% python3 -q
>>> import numpy as np
>>> np.set_printoptions(precision=3, suppress=True, linewidth=120, legacy="1.25")
>>> arr = np.loadtxt("arr.csv", delimiter=",")
>>> arr
array([[-2.,  2.,  2.],
       [ 0.,  1.,  3.],
       [-3., -3.,  0.],
       [ 0.,  3.,  0.],
       [-2.,  7., 17.]])
>>> hat = arr @ np.linalg.solve(arr.T @ arr, arr.T)
>>> np.allclose(hat @ hat, hat)
True
>>> print(np.round(np.linalg.eigvalsh(hat), 3) + 0)
[0. 0. 1. 1. 1.]
>>> np.round((np.eye(5) - hat) @ arr, 3) + 0
array([[0., 0., 0.],
       [0., 0., 0.],
       [0., 0., 0.],
       [0., 0., 0.],
       [0., 0., 0.]])
>>> print(np.round(np.trace(hat), 3))
3.0
>>> np.diag(hat)
array([0.559, 0.055, 0.848, 0.577, 0.96 ])
>>> ang = np.radians(36)
>>> Rm = np.eye(3)
>>> Rm[0, 0] = Rm[1, 1] = np.cos(ang)
>>> Rm[0, 1], Rm[1, 0] = -np.sin(ang), np.sin(ang)
>>> print(Rm)
[[ 0.809 -0.588  0.   ]
 [ 0.588  0.809  0.   ]
 [ 0.     0.     1.   ]]
>>> other = arr @ Rm.T
>>> np.allclose(arr @ arr.T, other @ other.T)
True
>>> np.abs(other - arr).max(axis=0)
array([3.733, 2.512, 0.   ])
>>> x = np.array([0, -1, 0])
>>> rhs = Rm @ x
>>> b, lr = np.zeros(3), 1 / np.linalg.norm(Rm, 2) ** 2
>>> for i in range(4):
...     b -= lr * Rm.T @ (Rm @ b - rhs)
...     if i % 1 == 0: print(i, round(np.linalg.norm(Rm @ b - rhs), 3))
... 
0 0.0
1 0.0
2 0.0
3 0.0
>>> print(b.round(3) + 0)
[ 0. -1.  0.]
>>> other = np.c_[arr[:, :2] @ np.array([[2, 0], [2, 3]]), np.array([2, -1, 1, -1, -2])]
>>> other
array([[  0.,   6.,   2.],
       [  2.,   3.,  -1.],
       [-12.,  -9.,   1.],
       [  6.,   9.,  -1.],
       [ 10.,  21.,  -2.]])
>>> np.round(np.linalg.lstsq(arr, other[:, 0])[0], 3) + 0
array([2., 2., 0.])
>>> np.linalg.matrix_rank(np.c_[arr, other])
4
>>> print(np.linalg.norm(np.linalg.qr(arr)[0].T @ other, axis=0) ** 2 / ((other ** 2).sum(axis=0) + 1e-12))
[1.    1.    0.712]
>>> np.linalg.matrix_rank(other)
3
>>> x = np.array([1, -1, -1])
>>> print(other @ np.eye(3)[0])
[  0.   2. -12.   6.  10.]
>>> other @ np.ones(3)
array([  8.,   4., -20.,  14.,  29.])
>>> print(np.linalg.norm(other @ x) <= np.linalg.norm(other, 2) * np.linalg.norm(x) + 1e-9)
True
>>> (other * x).sum(axis=1)
array([-8.,  0., -4., -2., -9.])
